$ python3 -q
>>> import numpy as np
>>> np.set_printoptions(precision=4, suppress=True, linewidth=140, sign=" ")
>>> def rd(a):
...     return np.round(a, 4) + 0
... 
>>> mat = np.array([[-1, -1, -1], [0, -2, 2], [-2, 2, -2]])
>>> rd(np.linalg.det(mat[::-1]))
np.float64(-8.0)
>>> rd(np.linalg.eigvals(mat).sum().real)
np.float64(-5.0)
>>> np.einsum("ij,ji->", mat, mat)
np.int64(21)
>>> W2 = np.array([[2, 1, 1], [0, 2, 0], [0, 3, 1]])
>>> rng = np.random.default_rng(28698)
>>> feats = (rng.random((20, 3)) < 0.25) @ W2
>>> feats
array([[ 0,  0,  0],
       [ 0,  5,  1],
       [ 0,  2,  0],
       [ 0,  0,  0],
       [ 0,  2,  0],
       [ 2,  3,  1],
       [ 0,  0,  0],
       [ 0,  3,  1],
       [ 2,  1,  1],
       [ 0,  0,  0],
       [ 2,  1,  1],
       [ 2,  1,  1],
       [ 0,  3,  1],
       [ 0,  2,  0],
       [ 2,  3,  1],
       [ 2,  1,  1],
       [ 2,  1,  1],
       [ 0,  0,  0],
       [ 0,  3,  1],
       [ 0,  0,  0]])
>>> W2 = feats[[2, 15]].astype(float)
>>> for _ in range(3):
...     idx = np.linalg.norm(feats[:, None] - W2, axis=-1).argmin(axis=1)
...     W2 = np.array([feats[idx == j].mean(axis=0) for j in range(2)])
... 
>>> idx
array([ 0,  0,  0,  0,  0,  1,  0,  0,  1,  0,  1,  1,  0,  0,  1,  1,  1,  0,  0,  0])
>>> np.abs(W2[1] - W2[0]).argmax()
np.int64(0)
>>> Xc = (feats - feats.mean(axis=0)) / feats.std(axis=0)
>>> np.argwhere(np.abs(Xc) > 2)
array([[ 1,  1]])
>>> c = np.linalg.lstsq(np.delete(Xc, 0, axis=1), Xc[:, 0])[0]
>>> rd(1 - np.var(Xc[:, 0] - np.delete(Xc, 0, axis=1) @ c))
np.float64(0.6429)
>>> vec = np.array([2, -2, 4])
>>> rhs = feats @ vec
>>> rhs
array([ 0, -6, -4,  0, -4,  2,  0, -2,  6,  0,  6,  6, -2, -4,  2,  6,  6,  0, -2,  0])
>>> rd(np.linalg.solve(feats.T @ feats, feats.T @ rhs))
array([ 2., -2.,  4.])
>>> rhs = rhs + 0.3 * rng.normal(size=20)
>>> rd(rhs)
array([ 0.4586, -5.9832, -3.639 ,  0.3469, -3.9228,  1.8457, -0.0434, -1.9588,  5.9769,  0.5009,  6.4207,  6.1105, -2.1542, -3.9875,
        1.9949,  6.2715,  5.8664,  0.5862, -2.3652,  0.0725])
>>> c, *_ = np.linalg.lstsq(feats, rhs)
>>> rd(feats.T @ (rhs - feats @ c))
array([ 0.,  0.,  0.])
>>> rd(np.linalg.norm(rhs - feats @ c))
np.float64(1.196)
>>> data = np.array([[-3, 2, -3], [-3, -3, 2], [2, -3, -3]])
>>> rd(np.linalg.det(data.T))
np.float64(-100.0)
>>> rd(np.linalg.det(data[::-1]))
np.float64(100.0)
>>> np.einsum("ij,ji->", data, data)
np.int64(-9)
